% ipython --no-banner

In [1]: import numpy as np

In [2]: from numpy import linalg as LA

In [3]: np.set_printoptions(suppress=True, linewidth=120)

In [4]: rnd = lambda a: np.round(a, 2) + 0

In [5]: m1 = np.loadtxt("x.csv", delimiter=",")

In [6]: m1
Out[6]: 
array([[ 2.,  1.,  1., -2.,  1., -1., -2.,  1., -3., -1.,  0.],
       [ 1., -3.,  0.,  3.,  0., -3., -2., -1., -3.,  1.,  1.],
       [-3.,  2.,  1.,  2., -3.,  1., -2.,  3.,  1.,  2.,  0.],
       [ 0., -2., -3.,  2.,  2., -2.,  1.,  0., -2.,  3., -3.],
       [ 1.,  0.,  3.,  2.,  3., -1.,  3.,  1.,  1.,  1., -3.],
       [ 2.,  0.,  1.,  1.,  0.,  1., -2.,  0.,  1.,  2.,  3.],
       [ 3.,  2., -1.,  1.,  2.,  0., -2., -3.,  0.,  3.,  2.],
       [-2., -3., -2.,  3.,  0., -3.,  2., -3.,  3.,  0.,  2.],
       [ 2., -2., -2.,  0., -3.,  2., -3., -2., -1., -3.,  1.],
       [-2.,  1.,  1.,  2., -1.,  0., -2.,  3.,  2., -1.,  0.],
       [-1., -3.,  2., -2.,  3.,  1.,  1.,  3.,  0., -2.,  3.]])

In [7]: np.allclose(m1 @ m1.T, m1.T @ m1)
Out[7]: False

In [8]: m1.inv()
Traceback (most recent call last):
  Cell In[8], line 1
    m1.inv()
AttributeError: 'numpy.ndarray' object has no attribute 'inv'


In [9]: rnd(np.sort(np.abs(LA.eigvals(m1))))
Out[9]: array([0.56, 1.58, 1.58, 2.82, 2.82, 4.05, 5.32, 5.32, 6.16, 6.16, 6.4 ])

In [10]: m1 @ m1
Out[10]: 
array([[-11.,   3.,  16.,  -3.,   4., -11.,  12.,  11.,   0.,  -2.,  -4.],
       [-20.,   7.,   2., -13.,  14.,  -3.,  23.,  25.,  -1.,  -1., -27.],
       [-22., -24., -20.,  24., -20.,  -9.,  -6.,  -4.,  10.,   1.,  11.],
       [  1.,  14.,  -5.,   7.,  15., -12.,  17.,  -4.,   7.,   8., -29.],
       [  4.,  14.,  -6.,  27.,  -2., -10.,  -7.,  -7.,   2.,  23., -18.],
       [ -8., -11.,   9.,  -3.,   1.,   3.,  -7.,  24.,  -3., -12.,   6.],
       [  5.,  -5.,  20.,  -5.,  13.,  -3.,  -7.,  30., -19., -11., -11.],
       [  9.,  -2., -14., -17.,  11.,  17.,   6.,  -2.,  -8.,  -9., -14.],
       [  7.,   0.,   1., -35.,   2.,  12.,   3.,   6., -14., -12.,   5.],
       [-13., -25., -19.,  16., -13.,  -8.,   5., -11.,   4.,  -1.,   2.],
       [ -8.,  -2.,  14.,   0.,  11.,   8.,  20.,   2.,  27.,   0.,  14.]])

In [11]: np.trace(m1)
Out[11]: np.float64(2.0)

In [12]: rnd(np.abs(LA.svd(m1)[2][-1]))
Out[12]: array([0.25, 0.33, 0.28, 0.38, 0.12, 0.04, 0.5 , 0.3 , 0.29, 0.21, 0.35])

In [13]: [round(float(x), 2) for x in LA.svd(m1, compute_uv=False)[:3]]
Out[13]: [10.36, 9.8, 8.66]

In [14]: rnd(LA.norm(m1, 2) / LA.norm(m1))
Out[14]: np.float64(0.48)

In [15]: LA.cond(m1) > 100
Out[15]: np.True_

In [16]: np.argsort(-LA.norm(m1, axis=0).round(6), kind="stable")[:3]
Out[16]: array([7, 6, 4])

In [17]: out = LA.inv(m1)

In [18]: rnd(LA.slogdet(m1)[0])
Out[18]: np.float64(-1.0)

In [19]: (np.abs(out) > 1e-9).astype(int)
Out[19]: 
array([[1, 1, 1, 1, 1, 1, 1, 1, 1, 1, 1],
       [1, 1, 1, 1, 1, 1, 1, 1, 1, 1, 1],
       [1, 1, 1, 1, 1, 1, 1, 1, 1, 1, 1],
       [1, 1, 1, 1, 1, 1, 1, 1, 1, 1, 1],
       [1, 1, 1, 1, 1, 1, 1, 1, 1, 1, 1],
       [1, 1, 1, 1, 1, 1, 1, 1, 1, 1, 1],
       [1, 1, 1, 1, 1, 1, 1, 1, 1, 1, 1],
       [1, 1, 1, 1, 1, 1, 1, 1, 1, 1, 1],
       [1, 1, 1, 1, 1, 1, 1, 1, 1, 1, 1],
       [1, 1, 1, 1, 1, 1, 1, 1, 1, 1, 1],
       [1, 1, 1, 1, 1, 1, 1, 1, 1, 1, 1]])

In [20]: np.allclose(out, m1.T)
Out[20]: False

In [21]: rnd(LA.det(m1) * LA.det(out))
Out[21]: np.float64(1.0)

In [22]: rng = np.random.default_rng(54425)

In [23]: lab = rng.permutation(11)

In [24]: lab
Out[24]: array([ 8,  0,  2,  3,  6,  1,  9, 10,  7,  4,  5])

In [25]: out = m1[lab][:, lab]

In [26]: rnd(np.sort(np.abs(LA.eigvals(out))))
Out[26]: array([0.56, 1.58, 1.58, 2.82, 2.82, 4.05, 5.32, 5.32, 6.16, 6.16, 6.4 ])

In [27]: np.trace(out)
Out[27]: np.float64(2.0)

In [28]: A = np.loadtxt("run3.csv", delimiter=",")

In [29]: rnd(A)
Out[29]: 
array([[0.33, 0.  , 0.  , 0.  , 0.  , 0.17, 0.17, 0.  , 0.  , 0.  , 0.17, 0.  , 0.17, 0.  , 0.  ],
       [0.  , 0.33, 0.  , 0.  , 0.  , 0.  , 0.  , 0.  , 0.  , 0.  , 0.  , 0.  , 0.33, 0.  , 0.33],
       [0.14, 0.14, 0.29, 0.  , 0.14, 0.  , 0.  , 0.  , 0.  , 0.  , 0.  , 0.14, 0.  , 0.  , 0.14],
       [0.  , 0.17, 0.17, 0.17, 0.  , 0.  , 0.17, 0.  , 0.  , 0.17, 0.17, 0.  , 0.  , 0.  , 0.  ],
       [0.  , 0.  , 0.25, 0.  , 0.5 , 0.  , 0.  , 0.  , 0.  , 0.  , 0.  , 0.  , 0.  , 0.  , 0.25],
       [0.12, 0.12, 0.12, 0.12, 0.  , 0.25, 0.  , 0.  , 0.  , 0.12, 0.  , 0.  , 0.  , 0.12, 0.  ],
       [0.  , 0.  , 0.14, 0.14, 0.  , 0.  , 0.14, 0.14, 0.14, 0.  , 0.14, 0.  , 0.  , 0.14, 0.  ],
       [0.  , 0.  , 0.  , 0.  , 0.14, 0.14, 0.14, 0.14, 0.14, 0.14, 0.  , 0.  , 0.  , 0.14, 0.  ],
       [0.  , 0.2 , 0.  , 0.  , 0.2 , 0.  , 0.  , 0.2 , 0.2 , 0.  , 0.  , 0.  , 0.  , 0.2 , 0.  ],
       [0.  , 0.  , 0.  , 0.17, 0.17, 0.  , 0.  , 0.17, 0.  , 0.33, 0.  , 0.  , 0.  , 0.17, 0.  ],
       [0.  , 0.17, 0.  , 0.  , 0.17, 0.  , 0.17, 0.  , 0.17, 0.  , 0.17, 0.  , 0.  , 0.17, 0.  ],
       [0.  , 0.1 , 0.1 , 0.  , 0.  , 0.1 , 0.1 , 0.1 , 0.  , 0.1 , 0.  , 0.2 , 0.  , 0.1 , 0.1 ],
       [0.14, 0.14, 0.14, 0.14, 0.  , 0.14, 0.  , 0.  , 0.  , 0.14, 0.  , 0.  , 0.14, 0.  , 0.  ],
       [0.5 , 0.  , 0.  , 0.  , 0.  , 0.  , 0.  , 0.  , 0.  , 0.  , 0.  , 0.  , 0.  , 0.5 , 0.  ],
       [0.  , 0.  , 0.  , 0.  , 0.11, 0.  , 0.11, 0.11, 0.11, 0.11, 0.  , 0.11, 0.11, 0.11, 0.11]])

In [30]: # rows sum to 1

In [31]: rnd(LA.det(A))
Out[31]: np.float64(0.0)

In [32]: rnd(np.abs(LA.eigvals(A)).max())
Out[32]: np.float64(1.0)

In [33]: np.allclose(A, A.T)
Out[33]: False

In [34]: lab = rng.permutation(11)

In [35]: out = m1[:, lab] * rng.choice([-1, 1], 11)

In [36]: out
Out[36]: 
array([[ 1., -1.,  0.,  1., -2.,  2.,  2.,  1.,  3.,  1., -1.],
       [-1., -0.,  1., -3.,  3.,  2.,  1.,  3.,  3., -1., -0.],
       [ 3.,  3.,  0.,  2.,  2.,  2., -3., -1., -1., -2., -1.],
       [ 0., -2., -3., -2.,  2., -1.,  0.,  2.,  2., -3.,  3.],
       [ 1., -3., -3.,  0.,  2., -3.,  1.,  1., -1., -1., -3.],
       [ 0., -0.,  3.,  0.,  1.,  2.,  2., -1., -1., -2., -1.],
       [-3., -2.,  2.,  2.,  1.,  2.,  3., -0., -0., -3.,  1.],
       [-3., -0.,  2., -3.,  3., -2., -2.,  3., -3., -0.,  2.],
       [-2.,  3.,  1., -2.,  0.,  3.,  2., -2.,  1.,  3.,  2.],
       [ 3.,  1.,  0.,  1.,  2.,  2., -2., -0., -2.,  1., -1.],
       [ 3., -3.,  3., -3., -2., -1., -1., -1., -0.,  2., -2.]])

In [37]: Uu, _, Vt = LA.svd(m1.T @ out)

In [38]: rnd(LA.lstsq(m1, out)[0])
Out[38]: 
array([[ 0.,  0.,  0.,  0.,  0.,  0.,  1.,  0.,  0.,  0.,  0.],
       [ 0.,  0.,  0.,  1.,  0.,  0.,  0.,  0.,  0.,  0.,  0.],
       [ 0.,  0.,  0.,  0.,  0.,  0.,  0.,  0.,  0.,  0., -1.],
       [ 0.,  0.,  0.,  0.,  1.,  0.,  0.,  0.,  0.,  0.,  0.],
       [ 0., -1.,  0.,  0.,  0.,  0.,  0.,  0.,  0.,  0.,  0.],
       [ 0.,  0.,  0.,  0.,  0.,  0.,  0., -1.,  0.,  0.,  0.],
       [ 0.,  0.,  0.,  0.,  0., -1.,  0.,  0.,  0.,  0.,  0.],
       [ 1.,  0.,  0.,  0.,  0.,  0.,  0.,  0.,  0.,  0.,  0.],
       [ 0.,  0.,  0.,  0.,  0.,  0.,  0.,  0., -1.,  0.,  0.],
       [ 0.,  0.,  0.,  0.,  0.,  0.,  0.,  0.,  0., -1.,  0.],
       [ 0.,  0.,  1.,  0.,  0.,  0.,  0.,  0.,  0.,  0.,  0.]])

In [39]: lab
Out[39]: array([ 7,  4, 10,  1,  3,  6,  0,  5,  8,  9,  2])

In [40]: M = np.loadtxt("test5.csv", delimiter=",")

In [41]: M
Out[41]: 
array([[ -0.9 ,  -1.2 ,  -0.6 ,  -1.7 ,  -0.4 ,  -0.3 ,   0.6 ,   1.9 ,   1.9 ,   0.3 ,   3.  ,   0.6 ,  15.  ,
         -0.9 ],
       [  0.5 ,   0.2 ,  -0.6 ,  -0.6 ,   0.2 ,   1.1 ,   0.5 ,  -0.9 ,   0.4 ,  -0.9 ,   0.4 ,   1.2 ,   1.99,
         -1.4 ],
       [  0.9 ,   0.7 ,   1.8 ,   0.2 ,   0.  ,   1.1 ,  -1.3 ,  -0.3 ,  -0.6 ,   0.  ,  -0.3 ,   0.3 ,  -1.52,
          1.4 ],
       [  1.2 ,  -0.8 ,   1.1 ,   0.6 ,  -0.1 ,   0.3 ,  -0.8 ,   1.7 ,  -2.8 ,   0.5 ,  -0.1 ,  -0.3 ,  -0.52,
         -1.6 ],
       [  0.8 ,   0.7 ,   0.9 ,   0.4 ,  -0.3 ,   0.1 ,  -0.5 ,  -1.7 ,   1.5 ,   0.2 ,  -0.8 ,   1.2 ,  -4.  ,
          0.2 ],
       [  0.8 ,  -1.5 ,  -0.9 ,  -1.5 ,   0.3 ,   1.1 ,  -0.7 ,   0.6 ,  -0.1 ,  -1.2 ,   0.9 ,  -0.6 ,   4.46,
         -0.2 ],
       [  0.7 ,  -1.  ,   0.2 ,   0.  ,  -0.7 ,   0.  ,   0.7 ,   0.1 ,   0.1 ,  -1.5 ,   0.7 ,  -0.1 ,   3.5 ,
          0.1 ],
       [  0.  ,  -2.3 ,  -1.9 ,   0.2 ,  -1.7 ,   1.7 ,  -1.1 ,   0.5 ,   0.3 ,  -0.3 ,  -1.  ,  -0.4 ,  -5.04,
          1.9 ],
       [ -0.1 ,   1.1 ,   0.1 ,  -1.1 ,  -1.3 ,  -2.2 ,  -0.7 ,  -0.6 ,  -0.2 ,   0.1 ,   1.1 ,   1.  ,   5.49,
          0.3 ],
       [  1.  ,   0.8 ,   1.1 ,  -0.1 ,   0.3 ,   0.3 ,   0.4 ,  -0.3 ,   1.6 ,  -0.4 ,  -1.5 ,   0.7 ,  -7.49,
         -1.  ],
       [  1.2 ,   1.1 ,  -0.5 ,   0.3 ,  -2.4 ,   0.  ,   0.4 ,   0.7 ,  -0.4 ,  -0.4 ,  -0.1 ,  -1.3 ,  -0.48,
         -0.4 ],
       [ -0.2 ,   2.3 ,   0.1 ,   0.8 ,   0.3 ,   0.2 ,   0.8 ,  -0.8 ,  -0.4 ,   2.2 ,  -0.2 ,   0.5 ,  -0.97,
         -1.3 ],
       [ -0.3 ,   0.4 ,  -0.8 ,  -1.7 ,   0.9 ,  -1.6 ,  -1.3 ,  -0.4 ,   0.  ,  -0.8 ,   0.  ,  -1.1 ,   0.01,
          0.1 ],
       [  0.7 ,  -0.8 ,  -1.7 ,   1.3 ,  -0.2 ,  -0.1 ,   0.3 ,   0.1 ,  -0.7 ,   1.3 ,   0.3 ,   0.4 ,   1.53,
         -0.6 ],
       [ -0.2 ,   0.3 ,   0.3 ,   0.8 ,   1.5 ,  -0.2 ,  -0.3 ,   0.6 ,  -0.4 ,  -2.  ,   0.5 ,  -0.8 ,   2.49,
         -0.1 ],
       [ -0.4 ,   0.2 ,   0.5 ,   0.6 ,   0.  ,   0.  ,  -0.3 ,  -2.  ,  -0.6 ,  -0.4 ,   0.7 ,   0.7 ,   3.54,
          1.1 ],
       [  2.2 ,  -2.  ,   0.8 ,  -0.5 ,  -0.6 ,   0.2 ,  -1.3 ,   0.6 ,  -0.1 ,   0.3 ,   0.  ,   0.3 ,   0.03,
          2.3 ],
       [  1.  ,   0.  ,   0.9 ,   0.9 ,  -0.7 ,  -0.6 ,  -1.1 ,  -0.2 ,   0.2 ,  -0.1 ,   1.8 ,  -1.1 ,   8.99,
         -0.5 ],
       [  0.6 ,   1.8 ,   0.5 ,   0.3 ,  -1.4 ,   0.7 ,   0.6 ,   0.3 ,  -0.3 ,  -1.5 ,  -2.  ,  -0.5 ,  -9.99,
          0.4 ],
       [  0.6 ,   0.8 ,   1.1 ,   0.  ,   0.2 ,  -0.8 ,   0.2 ,  -0.5 ,   0.6 ,   0.6 ,  -2.5 ,  -0.7 , -12.48,
          1.  ],
       [  0.8 ,   0.  ,   1.5 ,   0.4 ,   1.2 ,   0.4 ,  -2.2 ,   0.1 ,  -1.7 ,   2.2 ,  -0.7 ,  -0.6 ,  -3.51,
          1.3 ],
       [  0.7 ,  -1.2 ,  -2.2 ,  -0.4 ,   0.6 ,  -0.3 ,  -1.4 ,   0.6 ,  -0.7 ,  -1.3 ,  -0.2 ,  -0.6 ,  -0.99,
          1.  ],
       [  1.1 ,  -1.6 ,   1.1 ,   0.3 ,  -0.1 ,   0.7 ,  -0.6 ,   0.4 ,   0.6 ,  -0.7 ,   0.2 ,   1.  ,   1.02,
          0.3 ],
       [ -0.5 ,  -1.1 ,   1.  ,   1.8 ,  -0.8 ,   1.3 ,  -0.6 ,  -0.3 ,   1.4 ,   0.3 ,  -2.  ,  -0.2 , -10.03,
          1.2 ],
       [ -0.3 ,   1.7 ,   1.4 ,  -0.3 ,  -1.4 ,  -2.2 ,   0.5 ,  -0.9 ,   0.2 ,   1.  ,  -1.6 ,  -0.9 ,  -7.98,
         -0.3 ],
       [  0.2 ,   0.1 ,   0.5 ,  -0.8 ,  -1.5 ,  -0.1 ,   0.3 ,  -1.7 ,   0.5 ,   0.5 ,  -1.  ,   0.  ,  -5.  ,
          0.1 ],
       [ -0.4 ,  -0.8 ,   0.1 ,   0.5 ,   0.4 ,   0.9 ,  -1.1 ,   0.8 ,  -1.4 ,   0.7 ,   1.6 ,  -1.  ,   8.03,
          1.4 ],
       [  0.7 ,  -0.7 ,   0.5 ,   0.4 ,  -1.7 ,  -0.4 ,   0.8 ,   2.4 ,  -1.2 ,  -0.3 ,   0.6 ,   0.2 ,   3.05,
          1.4 ],
       [  0.2 ,   0.  ,   1.1 ,  -0.5 ,  -1.6 ,   1.2 ,  -0.1 ,  -1.  ,  -2.4 ,  -0.4 ,  -0.7 ,   0.4 ,  -3.49,
         -1.7 ],
       [  0.6 ,  -0.1 ,  -0.8 ,  -0.5 ,   0.8 ,   0.8 ,  -1.6 ,   0.9 ,   0.3 ,  -0.7 ,   0.  ,   3.8 ,   0.01,
         -0.4 ],
       [ -1.8 ,   0.6 ,  -0.3 ,   1.3 ,   0.  ,   0.  ,   1.2 ,   0.3 ,   1.1 ,   0.2 ,   1.2 ,  -0.7 ,   6.02,
         -0.1 ]])

In [42]: dist = LA.norm(M[:, None] - M[None], axis=-1)

In [43]: LA.matrix_rank(dist ** 2)
Out[43]: np.int64(16)

In [44]: np.flatnonzero(dist[16] < dist.mean() / 2)
Out[44]: array([ 2, 16, 22])

In [45]: (dist + 1e9 * np.eye(31)).round(6).argmin(axis=1)
Out[45]: 
array([17,  6, 20, 10, 25,  6,  5, 25, 15, 25, 13, 13, 21,  1,  6,  6, 22, 26, 19, 18,  2, 12, 16, 19,  9,  4, 17,  6,
       25, 22,  6])
